In [1]: import numpy as np

In [2]: import numpy.linalg as la

In [3]: np.set_printoptions(suppress=True, linewidth=160)

In [4]: rnd = lambda a: np.round(a, 1) + 0

In [5]: mat = np.load("w.npy")

In [6]: print(mat)
[[5. 0. 4. 0. 4. 0. 0. 0. 0. 0. 0. 0. 0. 4.]
 [0. 5. 0. 4. 0. 4. 4. 4. 4. 4. 4. 4. 4. 0.]
 [4. 0. 5. 0. 4. 0. 0. 0. 0. 0. 0. 0. 0. 4.]
 [0. 4. 0. 5. 0. 4. 4. 4. 4. 4. 4. 4. 4. 0.]
 [4. 0. 4. 0. 5. 0. 0. 0. 0. 0. 0. 0. 0. 4.]
 [0. 4. 0. 4. 0. 5. 4. 4. 4. 4. 4. 4. 4. 0.]
 [0. 4. 0. 4. 0. 4. 5. 4. 4. 4. 4. 4. 4. 0.]
 [0. 4. 0. 4. 0. 4. 4. 5. 4. 4. 4. 4. 4. 0.]
 [0. 4. 0. 4. 0. 4. 4. 4. 5. 4. 4. 4. 4. 0.]
 [0. 4. 0. 4. 0. 4. 4. 4. 4. 5. 4. 4. 4. 0.]
 [0. 4. 0. 4. 0. 4. 4. 4. 4. 4. 5. 4. 4. 0.]
 [0. 4. 0. 4. 0. 4. 4. 4. 4. 4. 4. 5. 4. 0.]
 [0. 4. 0. 4. 0. 4. 4. 4. 4. 4. 4. 4. 5. 0.]
 [4. 0. 4. 0. 4. 0. 0. 0. 0. 0. 0. 0. 0. 5.]]

In [7]: rng = np.random.default_rng(27652)

In [8]: idx = rng.permutation(14)

In [9]: print(idx)
[ 3  2  6  9  0  8 10 12  1 13  5 11  7  4]

In [10]: M2 = mat[idx][:, idx]

In [11]: print(rnd(np.sort(np.abs(la.eigvals(M2)))))
[ 1.  1.  1.  1.  1.  1.  1.  1.  1.  1.  1.  1. 17. 41.]

In [12]: print(np.diag(M2))
[5. 5. 5. 5. 5. 5. 5. 5. 5. 5. 5. 5. 5. 5.]

In [13]: print(np.trace(M2))
70.0

In [14]: evals, vecs = la.eigh(mat)

In [15]: x = np.array([0, 0, 2, 2, 1, 3, 0, 3, 1, 0, 1, 2, 2, 3])

In [16]: print(x @ mat @ x)
974.0

In [17]: print(rnd(la.eigvalsh(mat[1:, 1:])))
[ 1.  1.  1.  1.  1.  1.  1.  1.  1.  1.  1. 13. 41.]
